% ipython --no-banner

In [1]: import numpy as np

In [2]: np.set_printoptions(precision=1, suppress=True, linewidth=120, floatmode="fixed")

In [3]: A = np.load("m.npy")

In [4]: A
Out[4]: 
array([[0, 1, 1, 0, 1],
       [1, 0, 1, 0, 1],
       [1, 1, 0, 0, 0],
       [0, 0, 0, 0, 0],
       [1, 1, 0, 0, 0]])

In [5]: (np.linalg.matrix_power((A != 0) + (A.T != 0) + np.eye(5), 5) > 0).astype(int)
Out[5]: 
array([[1, 1, 1, 0, 1],
       [1, 1, 1, 0, 1],
       [1, 1, 1, 0, 1],
       [0, 0, 0, 1, 0],
       [1, 1, 1, 0, 1]])

In [6]: np.flatnonzero(np.linalg.matrix_power((A != 0) + (A.T != 0) + np.eye(5), 5)[4])
Out[6]: array([0, 1, 2, 4])

In [7]: np.round(np.sort(np.linalg.eigvals(A).real), 1) + 0
Out[7]: array([-1.6, -1.0,  0.0,  0.0,  2.6])

In [8]: evals, V = np.linalg.eigh(A)

In [9]: x0 = np.array([2, 1, 0, -3, -3])

In [10]: x0 @ A @ x0
Out[10]: np.int64(-14)

In [11]: (np.sign(V[:, -1].round(6)) == np.sign(V[0, -1].round(6))).astype(int)
Out[11]: array([1, 1, 1, 0, 1])

In [12]: np.round(V * np.maximum(evals, 0) @ V.T, 1) + 0
Out[12]: 
array([[0.8, 0.8, 0.6, 0.0, 0.6],
       [0.8, 0.8, 0.6, 0.0, 0.6],
       [0.6, 0.6, 0.5, 0.0, 0.5],
       [0.0, 0.0, 0.0, 0.0, 0.0],
       [0.6, 0.6, 0.5, 0.0, 0.5]])

In [13]: G = A.T @ A

In [14]: np.diag(G)
Out[14]: array([3, 3, 2, 0, 2])

In [15]: (A @ A.T).shape
Out[15]: (5, 5)

In [16]: np.linalg.matrix_rank(G)
Out[16]: np.int64(3)

In [17]: evals, V = np.linalg.eigh(A)

In [18]: np.linalg.eigvalsh(A + -1 * np.eye(5))
Out[18]: array([-2.6, -2.0, -1.0, -1.0,  1.6])

In [19]: np.linalg.svd(A, compute_uv=False)
Out[19]: array([2.6, 1.6, 1.0, 0.0, 0.0])

In [20]: round(float(evals.sum()), 1), np.trace(A)
Out[20]: (0.0, np.int64(0))

In [21]: np.round(np.linalg.eigvalsh(A @ A), 1) + 0
Out[21]: array([0.0, 0.0, 1.0, 2.4, 6.6])

In [22]: np.round(V.T @ A @ V, 1) + 0
Out[22]: 
array([[-1.6,  0.0,  0.0,  0.0,  0.0],
       [ 0.0, -1.0,  0.0,  0.0,  0.0],
       [ 0.0,  0.0,  0.0,  0.0,  0.0],
       [ 0.0,  0.0,  0.0,  0.0,  0.0],
       [ 0.0,  0.0,  0.0,  0.0,  2.6]])

In [23]: np.round(V.T @ V, 1) + 0
Out[23]: 
array([[1.0, 0.0, 0.0, 0.0, 0.0],
       [0.0, 1.0, 0.0, 0.0, 0.0],
       [0.0, 0.0, 1.0, 0.0, 0.0],
       [0.0, 0.0, 0.0, 1.0, 0.0],
       [0.0, 0.0, 0.0, 0.0, 1.0]])

In [24]: evals.round(1) + 0
Out[24]: array([-1.6, -1.0,  0.0,  0.0,  2.6])

In [25]: f = np.array([2, 2, 1])

In [26]: rng = np.random.default_rng(654630)

In [27]: arr = np.outer(rng.normal(size=14), f) + 0.1 * rng.normal(size=(14, 3))

In [28]: arr.round(1) + 0
Out[28]: 
array([[-1.8, -1.9, -0.9],
       [ 0.3,  0.0,  0.0],
       [-2.8, -2.9, -1.4],
       [-1.9, -1.8, -0.8],
       [ 0.0,  0.2,  0.1],
       [ 2.4,  2.1,  1.0],
       [-0.2, -0.3, -0.2],
       [-1.8, -1.7, -1.1],
       [-0.6, -0.7, -0.3],
       [ 1.6,  1.7,  0.8],
       [ 1.7,  1.7,  1.0],
       [-3.4, -3.2, -1.6],
       [ 2.6,  2.6,  1.4],
       [ 0.4,  0.3,  0.3]])

In [29]: x0 = np.array([-3, 3, 0])

In [30]: rhs = arr @ x0

In [31]: np.round(np.linalg.pinv(arr) @ arr, 1) + 0
Out[31]: 
array([[1.0, 0.0, 0.0],
       [0.0, 1.0, 0.0],
       [0.0, 0.0, 1.0]])

In [32]: np.round(np.linalg.solve(arr.T @ arr, arr.T @ rhs), 1) + 0
Out[32]: array([-3.0,  3.0,  0.0])

In [33]: rhs = rhs + 0.1 * rng.normal(size=14)

In [34]: rhs
Out[34]: array([-0.5, -1.1,  0.1,  0.1,  0.6, -1.0, -0.3,  0.2, -0.5,  0.6,  0.3,  0.5, -0.4, -0.2])

In [35]: beta, *_ = np.linalg.lstsq(arr, rhs)

In [36]: np.round(arr.T @ (rhs - arr @ beta), 1) + 0
Out[36]: array([0.0, 0.0, 0.0])

In [37]: other = np.c_[arr[:, :2] @ np.array([[-1, -6], [-9, 3]]), np.array([-1, 0, 1, -2, -1, -2, -2, -1, -1, -2, 0, 2, 1, -2])]

In [38]: other
Out[38]: 
array([[ 19.1,   4.8,  -1.0],
       [ -0.2,  -1.7,   0.0],
       [ 28.7,   8.3,   1.0],
       [ 18.3,   5.8,  -2.0],
       [ -1.4,   0.7,  -1.0],
       [-21.7,  -7.9,  -2.0],
       [  2.9,   0.3,  -2.0],
       [ 17.3,   5.8,  -1.0],
       [  7.3,   1.2,  -1.0],
       [-17.3,  -4.3,  -2.0],
       [-17.2,  -4.8,   0.0],
       [ 32.4,  10.5,   2.0],
       [-25.8,  -8.0,   1.0],
       [ -2.7,  -1.3,  -2.0]])

In [39]: np.linalg.norm(np.linalg.qr(arr)[0].T @ other, axis=0) ** 2 / ((other ** 2).sum(axis=0) + 1e-12)
Out[39]: array([1.0, 1.0, 0.1])

In [40]: np.linalg.matrix_rank(other)
Out[40]: np.int64(3)

In [41]: np.round(np.linalg.norm(other - arr @ np.linalg.lstsq(arr, other)[0], axis=0), 1) + 0
Out[41]: array([0.0, 0.0, 5.3])

In [42]: np.linalg.matrix_rank(np.c_[arr, other])
Out[42]: np.int64(4)

In [43]: G = np.cov(arr, rowvar=False)

In [44]: np.argsort(-arr.std(axis=0).round(6), kind="stable")
Out[44]: array([0, 1, 2])

In [45]: np.round(np.linalg.eigvalsh(G)[::-1], 1) + 0
Out[45]: array([8.0, 0.0, 0.0])

In [46]: np.argwhere(np.triu(np.abs(np.corrcoef(arr.T)) > 0.8, 1))
Out[46]: 
array([[0, 1],
       [0, 2],
       [1, 2]])

In [47]: np.corrcoef(arr.T)
Out[47]: 
array([[1.0, 1.0, 1.0],
       [1.0, 1.0, 1.0],
       [1.0, 1.0, 1.0]])

In [48]: np.round(np.corrcoef(arr[:, 1], arr[:, 0])[0, 1], 1)
Out[48]: np.float64(1.0)

In [49]: arr.std(axis=0)
Out[49]: array([1.8, 1.8, 0.9])

In [50]: U, sv, Vt = np.linalg.svd(arr)

In [51]: sv
Out[51]: array([10.3,  0.4,  0.3])

In [52]: other = U[:, :1] @ np.diag(sv[:1]) @ Vt[:1]

In [53]: round(float(np.abs(arr - other).max()), 1)
Out[53]: 0.2

In [54]: np.linalg.matrix_rank(other)
Out[54]: np.int64(1)

In [55]: other.round(1) + 0
Out[55]: 
array([[-1.8, -1.8, -0.9],
       [ 0.1,  0.1,  0.1],
       [-2.9, -2.8, -1.4],
       [-1.8, -1.8, -0.9],
       [ 0.1,  0.1,  0.0],
       [ 2.3,  2.2,  1.1],
       [-0.3, -0.3, -0.1],
       [-1.8, -1.8, -0.9],
       [-0.7, -0.7, -0.3],
       [ 1.7,  1.7,  0.8],
       [ 1.7,  1.7,  0.9],
       [-3.3, -3.3, -1.6],
       [ 2.6,  2.6,  1.3],
       [ 0.3,  0.3,  0.2]])

In [56]: round(float(np.linalg.norm(arr - other) / np.linalg.norm(arr)), 1)
Out[56]: 0.1

In [57]: M = np.array([[1, 1, -1, -1, 1, 1, -1, -1],
    ...:     [1, -1, -1, 1, 1, -1, -1, 1],
    ...:     [1, 1, -1, -1, -1, -1, 1, 1]])

In [58]: U, sv, Vt = np.linalg.svd(A)

In [59]: V = Vt[:(sv > 1e-8).sum()]

In [60]: x0 = A[3] + -2 * A[4] + rng.integers(2) * np.eye(5)[1]

In [61]: x0
Out[61]: array([-2.0, -1.0,  0.0,  0.0,  0.0])

In [62]: np.diag(V.T @ V)
Out[62]: array([1.0, 1.0, 0.5, 0.0, 0.5])

In [63]: np.linalg.matrix_rank(np.vstack([A, x0]))
Out[63]: np.int64(3)

In [64]: ang = np.radians(36)

In [65]: Rm = np.eye(8)

In [66]: Rm[0, 0] = Rm[2, 2] = np.cos(ang)

In [67]: Rm[0, 2], Rm[2, 0] = -np.sin(ang), np.sin(ang)

In [68]: Rm
Out[68]: 
array([[ 0.8,  0.0, -0.6,  0.0,  0.0,  0.0,  0.0,  0.0],
       [ 0.0,  1.0,  0.0,  0.0,  0.0,  0.0,  0.0,  0.0],
       [ 0.6,  0.0,  0.8,  0.0,  0.0,  0.0,  0.0,  0.0],
       [ 0.0,  0.0,  0.0,  1.0,  0.0,  0.0,  0.0,  0.0],
       [ 0.0,  0.0,  0.0,  0.0,  1.0,  0.0,  0.0,  0.0],
       [ 0.0,  0.0,  0.0,  0.0,  0.0,  1.0,  0.0,  0.0],
       [ 0.0,  0.0,  0.0,  0.0,  0.0,  0.0,  1.0,  0.0],
       [ 0.0,  0.0,  0.0,  0.0,  0.0,  0.0,  0.0,  1.0]])

In [69]: other = M @ Rm.T

In [70]: np.allclose(np.linalg.norm(M, axis=1), np.linalg.norm(other, axis=1))
Out[70]: True

In [71]: np.abs(other - M).max(axis=0)
Out[71]: array([0.4, 0.0, 0.8, 0.0, 0.0, 0.0, 0.0, 0.0])

In [72]: np.linalg.svd(M, compute_uv=False), np.linalg.svd(other, compute_uv=False)
Out[72]: (array([2.8, 2.8, 2.8]), array([2.8, 2.8, 2.8]))

In [73]: x0 = np.array([3, 3, 0, -2, 3, 1, 2, -3])

In [74]: M @ np.eye(8)[4]
Out[74]: array([ 1.0,  1.0, -1.0])

In [75]: (M * x0).sum(axis=1)
Out[75]: array([13, -5,  3])

In [76]: x0 @ M
---------------------------------------------------------------------------
ValueError                                Traceback (most recent call last)
Cell In[76], line 1
----> 1 x0 @ M

ValueError: matmul: Input operand 1 has a mismatch in its core dimension 0, with gufunc signature (n?,k),(k,m?)->(n?,m?) (size 3 is different from 8)

In [77]: (M @ x0).argmax()
Out[77]: np.int64(0)

In [78]: M @ x0
Out[78]: array([13, -5,  3])

In [79]: X = np.loadtxt("layer19.csv", delimiter=",")

In [80]: X
Out[80]: 
array([[ 21.3, -49.4, -82.1,  19.6,  20.4, -89.5,  11.7],
       [ 21.1, -51.4, -80.4,  20.9,  21.4, -87.6,   9.4],
       [ 19.6, -47.9, -83.1,  21.5,  20.4, -90.5,  11.6],
       [ 19.4, -50.4, -77.8,  21.7,  21.2, -89.6,  10.1],
       [ 21.4, -50.6, -79.5,  18.6,  19.0, -87.1,   9.4],
       [ 19.5, -49.0, -79.6,  19.1,  19.9, -90.2,  10.2],
       [ 20.5, -51.4, -79.2,  19.6,  18.8, -90.8,  10.2],
       [ 18.0, -50.2, -81.1,  20.5,  20.1, -89.4,  10.5],
       [ 20.4, -49.9, -78.8,  21.4,  19.1, -89.5,  10.7],
       [ 20.3, -50.5, -79.3,  20.3,  21.8, -90.6,   8.9],
       [ 20.5, -51.0, -78.9,  19.4,  19.8, -89.8,  10.0],
       [ 17.6, -50.6, -78.2,  21.7,  19.2, -89.8,   8.8],
       [ 20.7, -50.7, -78.7,  19.8,  18.7, -90.1,   9.5],
       [ 19.3, -49.9, -80.9,  19.8,  20.2, -88.7,   9.5],
       [ 19.6, -50.3, -80.7,  19.4,  21.6, -89.7,   9.9],
       [ 19.2, -51.3, -80.0,  20.1,  19.1, -91.2,  11.2],
       [ 20.7, -50.3, -81.3,  18.2,  19.7, -91.4,  12.2],
       [ 19.8, -50.7, -80.0,  20.7,  21.3, -90.4,  10.9],
       [ 17.8, -50.9, -81.1,  19.8,  20.2, -89.4,   9.7],
       [ 18.9, -48.8, -79.1,  19.5,  19.6, -90.3,  10.7],
       [ 17.2, -48.7, -79.0,  19.9,  18.3, -91.6,   9.9]])

In [81]: x0 = np.array([-4, 5, -4, 4, 3])

In [82]: A @ np.eye(5)[4]
Out[82]: array([1.0, 1.0, 0.0, 0.0, 0.0])

In [83]: A @ np.ones(5)
Out[83]: array([3.0, 3.0, 2.0, 0.0, 2.0])

In [84]: A @ (2 * x0)
Out[84]: array([  8, -10,   2,   0,   2])

In [85]: np.einsum("ij,j->i", A, x0)
Out[85]: array([ 4, -5,  1,  0,  1])

In [86]: x0 = np.array([1, 2, 2, 0, 2, 3, 1])

In [87]: rhs = X @ x0

In [88]: np.round(np.linalg.lstsq(X, rhs)[0], 1) + 0
Out[88]: array([1.0, 2.0, 2.0, 0.0, 2.0, 3.0, 1.0])

In [89]: rhs = rhs + 0.3 * rng.normal(size=21)

In [90]: rhs
Out[90]: 
array([-457.6, -452.9, -461.3, -454.1, -452.4, -457.9, -465.9, -462.0, -456.4, -458.9, -459.3, -461.5, -461.6, -458.8,
       -458.9, -467.6, -465.3, -459.3, -464.1, -458.0, -466.3])

In [91]: beta, *_ = np.linalg.lstsq(X, rhs)

In [92]: np.round(np.linalg.norm(rhs - X @ beta), 1)
Out[92]: np.float64(1.2)

In [93]: [round(float(np.linalg.norm(np.linalg.solve(X.T @ X + lam * np.eye(7), X.T @ rhs))), 2) for lam in (0, 1, 10, 100)]
Out[93]: [4.7, 4.6, 4.09, 3.48]

In [94]: np.linalg.cond(X) > 100
Out[94]: np.True_

In [95]: np.argsort(-np.linalg.norm(X, axis=0).round(6), kind="stable")[:3]
Out[95]: array([5, 2, 1])

In [96]: cen = X - X.mean(axis=0)

In [97]: U, sv, Vt = np.linalg.svd(cen, full_matrices=False)

In [98]: np.round((sv ** 2).sum() ** 2 / (sv ** 4).sum(), 1)
Out[98]: np.float64(4.8)

In [99]: np.abs(Vt[-1])
Out[99]: array([0.3, 0.1, 0.4, 0.2, 0.2, 0.4, 0.7])

In [100]: np.round(cen.mean(axis=0), 1) + 0
Out[100]: array([0.0, 0.0, 0.0, 0.0, 0.0, 0.0, 0.0])

In [101]: (np.sign(U[:, 0]) == np.sign(U[0, 0])).astype(int)
Out[101]: array([1, 1, 1, 0, 0, 1, 0, 1, 0, 0, 0, 0, 0, 1, 1, 0, 1, 1, 1, 0, 0])

In [102]: np.abs(U[:, 0]).argmax()
Out[102]: np.int64(2)

In [103]: np.searchsorted(np.cumsum(sv ** 2) / (sv ** 2).sum(), 0.9) + 1
Out[103]: np.int64(5)

In [104]: np.linalg.matrix_rank(cen)
Out[104]: np.int64(7)

In [105]: idx = X[:, 6] > np.median(X[:, 6])

In [106]: f = X[idx].mean(axis=0) - X[~idx].mean(axis=0)

In [107]: np.round((((X - X.mean(axis=0)) @ f > 0) == idx).mean(), 1)
Out[107]: np.float64(0.9)

In [108]: idx.astype(int)
Out[108]: array([1, 0, 1, 0, 0, 1, 1, 1, 1, 0, 0, 0, 0, 0, 0, 1, 1, 1, 0, 1, 0])

In [109]: f
Out[109]: array([ 0.3,  0.6, -0.9, -0.1, -0.3, -0.9,  1.4])
